% python3 -q
>>> import numpy as np
>>> np.set_printoptions(precision=2, suppress=True, linewidth=200, legacy="1.25")
>>> J = np.array([[-4, 2, 0, 0, 0, 0],
...     [3, -3, 0, 0, 0, 0],
...     [3, 4, 0, 0, 0, 0],
...     [0, 0, -4, 2, 0, 0],
...     [0, 0, 3, -3, 0, 0],
...     [0, 0, 3, 4, 0, 0],
...     [0, 0, 0, 0, -4, 2],
...     [0, 0, 0, 0, 3, -3],
...     [0, 0, 0, 0, 3, 4]])
>>> print(J)
[[-4  2  0  0  0  0]
 [ 3 -3  0  0  0  0]
 [ 3  4  0  0  0  0]
 [ 0  0 -4  2  0  0]
 [ 0  0  3 -3  0  0]
 [ 0  0  3  4  0  0]
 [ 0  0  0  0 -4  2]
 [ 0  0  0  0  3 -3]
 [ 0  0  0  0  3  4]]
>>> vec = np.array([-9, 1, 3, 5, -4, 9])
>>> print(np.einsum("ij,j->i", J, vec))
[ 38 -30 -23  -2  -6  29  34 -39  24]
>>> print((J * vec).sum(axis=1))
[ 38 -30 -23  -2  -6  29  34 -39  24]
>>> print(np.sign((J @ vec).round(6)))
[ 1 -1 -1 -1 -1  1  1 -1  1]
>>> print(J * vec)
[[ 36   2   0   0   0   0]
 [-27  -3   0   0   0   0]
 [-27   4   0   0   0   0]
 [  0   0 -12  10   0   0]
 [  0   0   9 -15   0   0]
 [  0   0   9  20   0   0]
 [  0   0   0   0  16  18]
 [  0   0   0   0 -12 -27]
 [  0   0   0   0 -12  36]]
>>> print(J @ (2 * vec))
[ 76 -60 -46  -4 -12  58  68 -78  48]
>>> left, sigma, Vh = np.linalg.svd(J, full_matrices=False)
>>> print(np.round(left.T @ J @ Vh.T, 2) + 0)
[[6.09 0.   0.   0.   0.   0.  ]
 [0.   6.09 0.   0.   0.   0.  ]
 [0.   0.   6.09 0.   0.   0.  ]
 [0.   0.   0.   5.09 0.   0.  ]
 [0.   0.   0.   0.   5.09 0.  ]
 [0.   0.   0.   0.   0.   5.09]]
>>> print(np.round(Vh @ Vh.T, 2) + 0)
[[1. 0. 0. 0. 0. 0.]
 [0. 1. 0. 0. 0. 0.]
 [0. 0. 1. 0. 0. 0.]
 [0. 0. 0. 1. 0. 0.]
 [0. 0. 0. 0. 1. 0.]
 [0. 0. 0. 0. 0. 1.]]
>>> print(sigma)
[6.09 6.09 6.09 5.09 5.09 5.09]
>>> print(np.allclose(left * sigma @ Vh, J))
True
>>> print(np.cumsum(sigma ** 2) / np.sum(sigma ** 2))
[0.2  0.39 0.59 0.73 0.86 1.  ]
>>> print(np.round(left.T @ left, 2) + 0)
[[1. 0. 0. 0. 0. 0.]
 [0. 1. 0. 0. 0. 0.]
 [0. 0. 1. 0. 0. 0.]
 [0. 0. 0. 1. 0. 0.]
 [0. 0. 0. 0. 1. 0.]
 [0. 0. 0. 0. 0. 1.]]
>>> print(sigma / sigma[0])
[1.   1.   1.   0.84 0.84 0.84]
>>> print((sigma > 1e-8).sum())
6
>>> print(left.shape, sigma.shape, Vh.shape)
(9, 6) (6,) (6, 6)
>>> P = J @ np.linalg.solve(J.T @ J, J.T)
>>> print(np.round(np.linalg.eigvalsh(P), 2) + 0)
[0. 0. 0. 1. 1. 1. 1. 1. 1.]
>>> print(np.diag(P))
[0.54 0.5  0.96 0.54 0.5  0.96 0.54 0.5  0.96]
>>> print(round(np.trace(P), 2))
6.0
